$ python -q
>>> import numpy as np
>>> from numpy import linalg as LA
>>> np.set_printoptions(precision=3, suppress=True, linewidth=140)
>>> A = np.array([[0, -1, 0, 0], [0, 2, 0, 0], [0, 0, 0, -1], [0, 0, 0, 2]])
>>> np.sort(LA.eigvals(A).real)
array([0., 0., 2., 2.])
>>> (A != 0).astype(int)
array([[0, 1, 0, 0],
       [0, 1, 0, 0],
       [0, 0, 0, 1],
       [0, 0, 0, 1]])
>>> A.T @ A
array([[0, 0, 0, 0],
       [0, 5, 0, 0],
       [0, 0, 0, 0],
       [0, 0, 0, 5]])
>>> round(LA.det(A[::-1]), 3)
np.float64(0.0)
>>> np.kron(np.eye(2, dtype=int), A)
array([[ 0, -1,  0,  0,  0,  0,  0,  0],
       [ 0,  2,  0,  0,  0,  0,  0,  0],
       [ 0,  0,  0, -1,  0,  0,  0,  0],
       [ 0,  0,  0,  2,  0,  0,  0,  0],
       [ 0,  0,  0,  0,  0, -1,  0,  0],
       [ 0,  0,  0,  0,  0,  2,  0,  0],
       [ 0,  0,  0,  0,  0,  0,  0, -1],
       [ 0,  0,  0,  0,  0,  0,  0,  2]])
>>> np.einsum("ij,ji->", A, A)
np.int64(8)
>>> np.einsum("ii->", A)
np.int64(4)
>>> W0 = np.loadtxt("x.csv", delimiter=",")
>>> W0
array([[-0.187, -0.193, -0.759],
       [ 0.843,  0.002, -0.445],
       [ 0.468,  0.294,  0.386],
       [-0.187,  0.936, -0.277]])
>>> blk = np.stack([W0, -3 * W0, W0[::-1]])
>>> (blk @ W0.T).shape
(3, 4, 4)
>>> LA.matrix_rank(blk.reshape(3, -1))
np.int64(2)
>>> rng = np.random.default_rng(579)
>>> idx = rng.permutation(3)
>>> A2 = W0[:, idx] * rng.choice([-1, 1], 3)
>>> A2
array([[ 0.187, -0.759,  0.193],
       [-0.843, -0.445, -0.002],
       [-0.468,  0.386, -0.294],
       [ 0.187, -0.277, -0.936]])
>>> Uu, _, Vt = LA.svd(W0.T @ A2)
>>> np.round(Uu @ Vt, 3) + 0
array([[-1.,  0.,  0.],
       [ 0.,  0., -1.],
       [ 0.,  1.,  0.]])
>>> idx
array([0, 2, 1])
>>> np.round(LA.lstsq(W0, A2)[0], 3) + 0
array([[-1.,  0.,  0.],
       [ 0.,  0., -1.],
       [ 0.,  1.,  0.]])
